% python3 -q
>>> import numpy as np
>>> import numpy.linalg as la
>>> np.set_printoptions(precision=2, suppress=True, linewidth=120, legacy="1.25")
>>> data = np.loadtxt("run17.csv", delimiter=",")
>>> data
array([[5., 4., 4.],
       [4., 5., 4.],
       [4., 4., 5.]])
>>> vals, evecs = la.eigvalsh(data)
Traceback (most recent call last):
  File "<python-input-5>", line 1, in <module>
    vals, evecs = la.eigvalsh(data)
    ^^^^^^^^^^^
ValueError: too many values to unpack (expected 2)
>>> vals, evecs = la.eigh(data)
>>> print(round(float(vals.sum()), 2), np.trace(data))
15.0 15.0
>>> np.abs(evecs[:, -1])
array([0.58, 0.58, 0.58])
>>> np.unique(vals.round(6) + 0, return_counts=True)[1]
array([2, 1])
>>> J = np.load("dump.npy")
>>> J
array([[ 5.,  0.,  9.,  1.,  3.],
       [ 7.,  0.,  9.,  2.,  2.],
       [ 1.,  0.,  8.,  3.,  0.],
       [ 0.,  0.,  0.,  1.,  1.],
       [ 0.,  0.,  0., -2., -2.]])
>>> np.round(J @ la.pinv(J) @ J, 2) + 0
array([[ 5.,  0.,  9.,  1.,  3.],
       [ 7.,  0.,  9.,  2.,  2.],
       [ 1.,  0.,  8.,  3.,  0.],
       [ 0.,  0.,  0.,  1.,  1.],
       [ 0.,  0.,  0., -2., -2.]])
>>> np.unique(J.round(6), axis=0).shape
(5, 5)
>>> print(round(float(np.trace(la.pinv(J) @ J)), 2))
4.0
>>> proj = np.triu(np.array([[0, -1, 2, -1, 1],
...     [1, -3, 3, -3, 1],
...     [1, -3, 1, -1, -1],
...     [-2, 0, -1, -2, 1],
...     [-1, -1, 0, -1, -2]]), 1) + np.eye(5)
>>> out = proj @ J @ la.inv(proj)
>>> np.round(np.poly(out), 2) + 0
array([  1., -12.,  18.,  31.,   0.,   0.])
>>> la.matrix_rank(out)
4
>>> round(la.det(out), 2)
0.0
>>> out
array([[  0.,   0.,  16.,  18.,  -4.],
       [ 10.,  10., -17.,  29., -69.],
       [  1.,   1.,   3.,  11.,  -9.],
       [  0.,   0.,   0.,  -1.,   0.],
       [  0.,   0.,   0.,  -2.,   0.]])
